In [1]: import numpy as np

In [2]: np.set_printoptions(suppress=True, linewidth=100)

In [3]: rnd = lambda a: np.round(a, 2) + 0

In [4]: X = np.array([[5.19, 11.32, -8.6, 24.43],
   ...:     [-19.74, 1.13, -55.75, 30.63],
   ...:     [7.02, 9.85, -10.56, 25.37],
   ...:     [-21.25, 0.97, -54.96, 30.87],
   ...:     [6.18, 9.98, -9.09, 22.18],
   ...:     [6.07, 9.15, -9.76, 23.76],
   ...:     [-19.47, 0.38, -53.95, 29.83],
   ...:     [7.15, 9.18, -10.67, 24.53],
   ...:     [-18.06, 0.01, -52.56, 30.47],
   ...:     [-19.03, 0.46, -53.81, 29.54],
   ...:     [6.55, 9.85, -10.91, 24.04],
   ...:     [-20.52, 0.18, -53.47, 29.32]])

In [5]: round(np.log10(np.linalg.cond(X)))
Out[5]: 2

In [6]: rnd(np.abs(np.linalg.svd(X)[2][-1]))
Out[6]: array([0.32, 0.67, 0.41, 0.53])

In [7]: np.argsort(-np.linalg.norm(X, axis=0).round(6), kind="stable")[:3]
Out[7]: array([2, 3, 0])

In [8]: np.linalg.cond(X) > 100
Out[8]: np.True_

In [9]: A = np.array([[1, 3, 0], [3, 9, 0], [0, 0, 0]])

In [10]: A
Out[10]: 
array([[1, 3, 0],
       [3, 9, 0],
       [0, 0, 0]])

In [11]: # null space of dimension 2

In [12]: def softmax(z):
    ...:     e = np.exp(z - z.max(axis=-1, keepdims=True))
    ...:     return e / e.sum(axis=-1, keepdims=True)
    ...: 

In [13]: rnd(softmax(A[1] + 2))
Out[13]: array([0., 1., 0.])

In [14]: rnd(softmax(10 * A[1]))
Out[14]: array([0., 1., 0.])

In [15]: att = A @ A.T / np.sqrt(3)

In [16]: rnd(softmax(att))
Out[16]: 
array([[0.  , 1.  , 0.  ],
       [0.  , 1.  , 0.  ],
       [0.33, 0.33, 0.33]])

In [17]: softmax(att).round(6).argmax(axis=1)
Out[17]: array([1, 1, 0])

In [18]: rnd(softmax(att + np.triu(np.full(att.shape, -np.inf), 1)))
Out[18]: 
array([[1.  , 0.  , 0.  ],
       [0.  , 1.  , 0.  ],
       [0.33, 0.33, 0.33]])

In [19]: rng = np.random.default_rng(49218)

In [20]: Y = A + rng.integers(-2, 3, (3, 1)) @ rng.integers(-2, 3, (1, 3))

In [21]: Y
Out[21]: 
array([[ 3,  7,  2],
       [ 4, 11,  1],
       [-2, -4, -2]])

In [22]: np.linalg.matrix_rank(Y - A, tol=1e-8)
Out[22]: np.int64(1)

In [23]: Y - A
Out[23]: 
array([[ 2,  4,  2],
       [ 1,  2,  1],
       [-2, -4, -2]])

In [24]: np.abs(Y - A).sum(axis=1)
Out[24]: array([8, 4, 8])

In [25]: arr = np.array([[1, 2, 0, 1, 1, 0],
    ...:     [2, 0, 0, 2, 2, 1],
    ...:     [0, 0, 0, 0, 0, 0],
    ...:     [2, 0, 0, 1, 1, 0],
    ...:     [1, 2, 0, 2, 0, 2],
    ...:     [1, 2, 0, 2, 0, 0]])

In [26]: arr
Out[26]: 
array([[1, 2, 0, 1, 1, 0],
       [2, 0, 0, 2, 2, 1],
       [0, 0, 0, 0, 0, 0],
       [2, 0, 0, 1, 1, 0],
       [1, 2, 0, 2, 0, 2],
       [1, 2, 0, 2, 0, 0]])

In [27]: # 2 blocks once reordered

In [28]: rk = np.linalg.matrix_rank(arr)

In [29]: rk
Out[29]: np.int64(5)

In [30]: N = np.linalg.svd(arr)[2][rk:].T

In [31]: [int(np.linalg.matrix_rank(np.delete(arr, i, axis=0))) for i in range(6)]
Out[31]: [4, 4, 5, 4, 4, 4]
